>>> import numpy as np
>>> import numpy.linalg as la
>>> np.set_printoptions(precision=2, suppress=True, linewidth=100, floatmode="fixed")
>>> def rd(a):
...     return np.round(a, 2) + 0
... 
>>> A = np.load("test9.npy")
>>> A
array([[0, 1, 1, 0, 0, 0, 1, 0, 0, 1, 0],
       [1, 0, 1, 0, 0, 0, 1, 0, 0, 1, 0],
       [1, 1, 0, 0, 0, 0, 1, 0, 0, 1, 0],
       [0, 0, 0, 0, 0, 1, 0, 1, 0, 0, 1],
       [0, 0, 0, 0, 0, 1, 0, 0, 1, 0, 0],
       [0, 0, 0, 1, 1, 0, 0, 1, 1, 0, 1],
       [1, 1, 1, 0, 0, 0, 0, 0, 0, 1, 0],
       [0, 0, 0, 1, 0, 1, 0, 0, 1, 0, 1],
       [0, 0, 0, 0, 1, 1, 0, 1, 0, 0, 1],
       [1, 1, 1, 0, 0, 0, 1, 0, 0, 0, 0],
       [0, 0, 0, 1, 0, 1, 0, 1, 1, 0, 0]])
>>> A.shape
(11, 11)
>>> A.sum(axis=1)
array([4, 4, 4, 3, 2, 5, 4, 4, 4, 4, 4])
>>> np.count_nonzero(A)
np.int64(42)
>>> A.sum(axis=0)
array([4, 4, 4, 3, 2, 5, 4, 4, 4, 4, 4])
>>> rd(A.mean(axis=0))
array([0.36, 0.36, 0.36, 0.27, 0.18, 0.45, 0.36, 0.36, 0.36, 0.36, 0.36])
>>> np.flatnonzero(la.matrix_power((A != 0) + (A.T != 0) + np.eye(11), 11)[5])
array([ 3,  4,  5,  7,  8, 10])
>>> rd(np.sort(la.eigvals(A).real))
array([-1.78, -1.48, -1.00, -1.00, -1.00, -1.00, -1.00, -0.38,  0.78,  3.86,  4.00])
>>> (la.matrix_power((A != 0) + (A.T != 0) + np.eye(11), 11) > 0).astype(int)
array([[1, 1, 1, 0, 0, 0, 1, 0, 0, 1, 0],
       [1, 1, 1, 0, 0, 0, 1, 0, 0, 1, 0],
       [1, 1, 1, 0, 0, 0, 1, 0, 0, 1, 0],
       [0, 0, 0, 1, 1, 1, 0, 1, 1, 0, 1],
       [0, 0, 0, 1, 1, 1, 0, 1, 1, 0, 1],
       [0, 0, 0, 1, 1, 1, 0, 1, 1, 0, 1],
       [1, 1, 1, 0, 0, 0, 1, 0, 0, 1, 0],
       [0, 0, 0, 1, 1, 1, 0, 1, 1, 0, 1],
       [0, 0, 0, 1, 1, 1, 0, 1, 1, 0, 1],
       [1, 1, 1, 0, 0, 0, 1, 0, 0, 1, 0],
       [0, 0, 0, 1, 1, 1, 0, 1, 1, 0, 1]])
